$ python -q
>>> import numpy as np
>>> import numpy.linalg as la
>>> np.set_printoptions(precision=2, suppress=True, linewidth=120)
>>> K = np.array([[-0.68, 3.09, 0.64, 3.11, 5.11, -1.74, -2.77, 2.15, -1.2, 0.63, -0.43],
...     [-0.63, 0.13, 0.22, -0.15, 0.09, 0.26, 0.01, 0.53, 0.33, -0.28, 0.09],
...     [3.33, 7.53, 1.74, 7.04, 11.01, -3.38, -4.57, 4.16, -1.66, 3.66, -1.21],
...     [-2.02, 2.21, 0.57, 2.16, 4.14, -1.22, -2.42, 1.9, -1.01, -0.08, -0.22]])
>>> other = K / np.sqrt((K ** 2).mean(axis=1, keepdims=True))
>>> other[3]
array([-1.02,  1.12,  0.29,  1.09,  2.09, -0.62, -1.22,  0.96, -0.51, -0.04, -0.11])
>>> print(la.matrix_rank(other) == la.matrix_rank(K))
True
>>> la.matrix_rank(K - K.mean(axis=1, keepdims=True))
np.int64(4)
>>> T = np.stack([K, 2 * K, K[::-1]])
>>> la.norm(T, axis=(1, 2))
array([20.41, 40.82, 20.41])
>>> print(T.shape)
(3, 4, 11)
>>> print(np.einsum("bij,cij->bc", T, T))
[[ 416.54  833.08   98.81]
 [ 833.08 1666.16  197.62]
 [  98.81  197.62  416.54]]
>>> r0, g = K[0], K[2]
>>> print(np.round(r0 @ g, 2))
132.57
>>> np.round(r0 @ r0, 2)
np.float64(63.55)
>>> p = (r0 @ g) / (r0 @ r0) * r0
>>> np.round(la.norm(r0 + g) ** 2 + la.norm(r0 - g) ** 2, 2)
np.float64(744.76)
>>> np.round((g - p) @ r0, 2)
np.float64(0.0)
>>> other = np.array([[-1, 3, 3],
...     [-1, 1, 3],
...     [-2, -2, 1],
...     [1, -3, -1],
...     [1, -3, 0],
...     [2, 2, 3],
...     [-3, 2, -3],
...     [-3, 0, 0],
...     [-2, 3, 1],
...     [-3, 1, -2],
...     [-2, -2, -2]])
>>> print(other.T @ K.T)
[[  4.28  -1.1   -7.06   6.79]
 [-36.02  -0.95 -54.91 -33.84]
 [  6.25   0.33  24.29   2.17]]
>>> K @ other
array([[  4.28, -36.02,   6.25],
       [ -1.1 ,  -0.95,   0.33],
       [ -7.06, -54.91,  24.29],
       [  6.79, -33.84,   2.17]])
>>> np.einsum("ij->j", K)
array([ 0.  , 12.96,  3.17, 12.16, 20.35, -6.08, -9.75,  8.74, -3.54,  3.93, -1.77])
>>> np.vstack([K, other.T]).shape
(7, 11)
>>> la.matrix_rank(K @ other)
np.int64(3)
>>> print(np.einsum("ik,kj->ji", K, other))
[[  4.28  -1.1   -7.06   6.79]
 [-36.02  -0.95 -54.91 -33.84]
 [  6.25   0.33  24.29   2.17]]
>>> print(np.einsum("ij,ij->i", K, K))
[ 63.55   1.04 308.83  43.12]
>>> other @ K
Traceback (most recent call last):
  File "<python-input-26>", line 1, in <module>
    other @ K
    ~~~~~~^~~
ValueError: matmul: Input operand 1 has a mismatch in its core dimension 0, with gufunc signature (n?,k),(k,m?)->(n?,m?) (size 4 is different from 3)
>>> X = np.load("mat.npy")
>>> print(X)
[[0 0 1 3]
 [0 1 3 2]
 [3 2 2 1]
 [0 0 3 2]
 [2 0 3 1]]
>>> x = np.array([0, -1, 1, -1])
>>> y = X @ x
>>> beta, lr = np.zeros(4), 1 / la.norm(X, 2) ** 2
>>> for i in range(200):
...     beta -= lr * X.T @ (X @ beta - y)
...     if i % 50 == 0: print(i, round(la.norm(X @ beta - y), 2))
... 
0 2.94
50 0.16
100 0.03
150 0.01
>>> beta.round(2) + 0
array([ 0., -1.,  1., -1.])
